% ipython --no-banner

In [1]: import numpy as np

In [2]: np.set_printoptions(suppress=True, linewidth=120)

In [3]: W0 = np.load("a.npy")

In [4]: W0
Out[4]: 
array([[  8.4,  17.4, -14.2],
       [  9.9,  14.6, -15.5],
       [  9.8,  16.1, -14.5],
       [  8.3,  14.8, -14.9],
       [ 10.3,  15.8, -14.5],
       [  7.8,  16.4, -15.1],
       [ 10.9,  16.1, -13.3],
       [  8.7,  14.2, -14.4],
       [  9.7,  16.3, -15.5],
       [  9.7,  13.9, -15.9],
       [ 11.4,  14.8, -14.5],
       [  7.9,  15.1, -14.7],
       [  9.5,  14.3, -14.1],
       [  8.5,  15.3, -14.8]])

In [5]: Q, R = np.linalg.qr(W0)

In [6]: np.round(np.abs(np.diag(R)), 1)
Out[6]: array([35.2,  7.9,  4.4])

In [7]: round(float(np.trace(Q @ Q.T)), 1)
Out[7]: 3.0

In [8]: round(abs(R[0, 0]), 1), round(np.linalg.norm(W0[:, 0]), 1)
Out[8]: (np.float64(35.2), np.float64(35.2))

In [9]: np.round(Q.T @ Q, 1) + 0
Out[9]: 
array([[1., 0., 0.],
       [0., 1., 0.],
       [0., 0., 1.]])

In [10]: np.allclose(R.T @ R, W0.T @ W0)
Out[10]: True

In [11]: R.round(1)
Out[11]: 
array([[-35.2, -57.1,  54.6],
       [  0. ,   7.9,  -5.6],
       [  0. ,   0. ,  -4.4]])

In [12]: Q.shape, R.shape
Out[12]: ((14, 3), (3, 3))

In [13]: x0 = np.array([2, 1, 2])

In [14]: target = R @ x0

In [15]: beta, lr = np.zeros(3), 1 / np.linalg.norm(R, 2) ** 2

In [16]: for i in range(10):
    ...:     beta -= lr * R.T @ (R @ beta - target)
    ...:     if i % 2 == 0: print(i, round(np.linalg.norm(R @ beta - target), 1))
    ...: 
0 10.7
2 10.6
4 10.6
6 10.6
8 10.5

In [17]: beta.round(1)
Out[17]: array([ 0.1,  0.1, -0.1])

In [18]: cent = W0[[10, 5]].astype(float)

In [19]: for _ in range(3):
    ...:     z = np.linalg.norm(W0[:, None] - cent, axis=-1).argmin(axis=1)
    ...:     cent = np.array([W0[z == j].mean(axis=0) for j in range(2)])
    ...: 

In [20]: z
Out[20]: array([1, 0, 0, 1, 0, 1, 0, 1, 1, 0, 0, 1, 0, 1])

In [21]: np.bincount(z)
Out[21]: array([7, 7])

In [22]: np.round(cent[1] - cent[0], 1)
Out[22]: array([-1.7,  0.6, -0.2])

In [23]: J = np.loadtxt("run6.csv", delimiter=",")

In [24]: J
Out[24]: 
array([[-5.,  3.,  0.,  0.],
       [-4.,  0.,  0.,  0.],
       [ 0.,  0.,  1.,  2.],
       [ 0.,  0.,  1.,  2.]])

In [25]: W = np.array([[-3, 3, -1, -3], [2, -1, 0, -1], [1, 0, -1, -2], [2, -3, -2, -2]])

In [26]: beta = np.array([2, 1, -3, 2])

In [27]: hid = np.maximum(J @ W + beta, 0)

In [28]: (hid > 0).astype(int)
Out[28]: 
array([[1, 0, 1, 1],
       [1, 0, 1, 1],
       [1, 0, 0, 0],
       [1, 0, 0, 0]])

In [29]: np.linalg.matrix_rank(hid)
Out[29]: np.int64(3)

In [30]: cent = np.array([[2, 0, 3], [2, 1, 2], [2, 2, 0], [2, 1, 1]])

In [31]: (hid @ cent).round(6).argmax(axis=1)
Out[31]: array([2, 0, 2, 2])

In [32]: hid @ cent
Out[32]: 
array([[78., 18., 83.],
       [58., 16., 56.],
       [14.,  0., 21.],
       [14.,  0., 21.]])
